$ python3 -q
>>> import numpy as np
>>> np.set_printoptions(suppress=True, linewidth=160)
>>> def tidy(a):
...     return np.round(a, 2) + 0
... 
>>> K = np.load("block4.npy")
>>> K
array([[  1,   2,   1,   1,   2,   1],
       [  0,  -2,  -5,   0,  -2,  -5],
       [ -3,   4,  -5,  -3,   4,  -5],
       [  1,   2,   1,   2,   4,   2],
       [  0,  -2,  -5,   0,  -4, -10],
       [ -3,   4,  -5,  -6,   8, -10]])
>>> x0 = np.array([-1, 0, 0, 1, 2, 1])
>>> y = K @ x0
>>> b, lr = np.zeros(6), 1 / np.linalg.norm(K, 2) ** 2
>>> for i in range(6):
...     b -= lr * K.T @ (K @ b - y)
...     if i % 2 == 0: print(i, round(np.linalg.norm(K @ b - y), 2))
... 
0 14.19
2 6.16
4 3.71
>>> tidy(np.linalg.cond(K))
np.float64(36.46)
>>> tidy(b)
array([-0.09,  0.75,  0.42, -0.1 ,  1.24,  0.84])
>>> O, vecs = np.linalg.qr(K[:, :3])[0], np.linalg.qr(K[:, 3:])[0]
>>> sv = np.linalg.svd(O.T @ vecs, compute_uv=False)
>>> tidy(sv)
array([0.95, 0.95, 0.95])
>>> tidy(np.degrees(np.arccos(sv.clip(0, 1))))
array([18.43, 18.43, 18.43])
>>> ang = np.radians(15)
>>> R = np.eye(6)
>>> R[3, 3] = R[1, 1] = np.cos(ang)
>>> R[3, 1], R[1, 3] = -np.sin(ang), np.sin(ang)
>>> tidy(R)
array([[ 1.  ,  0.  ,  0.  ,  0.  ,  0.  ,  0.  ],
       [ 0.  ,  0.97,  0.  ,  0.26,  0.  ,  0.  ],
       [ 0.  ,  0.  ,  1.  ,  0.  ,  0.  ,  0.  ],
       [ 0.  , -0.26,  0.  ,  0.97,  0.  ,  0.  ],
       [ 0.  ,  0.  ,  0.  ,  0.  ,  1.  ,  0.  ],
       [ 0.  ,  0.  ,  0.  ,  0.  ,  0.  ,  1.  ]])
>>> A2 = K @ R.T
>>> tidy(A2)
array([[  1.  ,   2.19,   1.  ,   0.45,   2.  ,   1.  ],
       [  0.  ,  -1.93,  -5.  ,   0.52,  -2.  ,  -5.  ],
       [ -3.  ,   3.09,  -5.  ,  -3.93,   4.  ,  -5.  ],
       [  1.  ,   2.45,   1.  ,   1.41,   4.  ,   2.  ],
       [  0.  ,  -1.93,  -5.  ,   0.52,  -4.  , -10.  ],
       [ -3.  ,   2.31,  -5.  ,  -6.83,   8.  , -10.  ]])
>>> tidy(np.linalg.det(R)), tidy(np.trace(R))
(np.float64(1.0), np.float64(5.93))
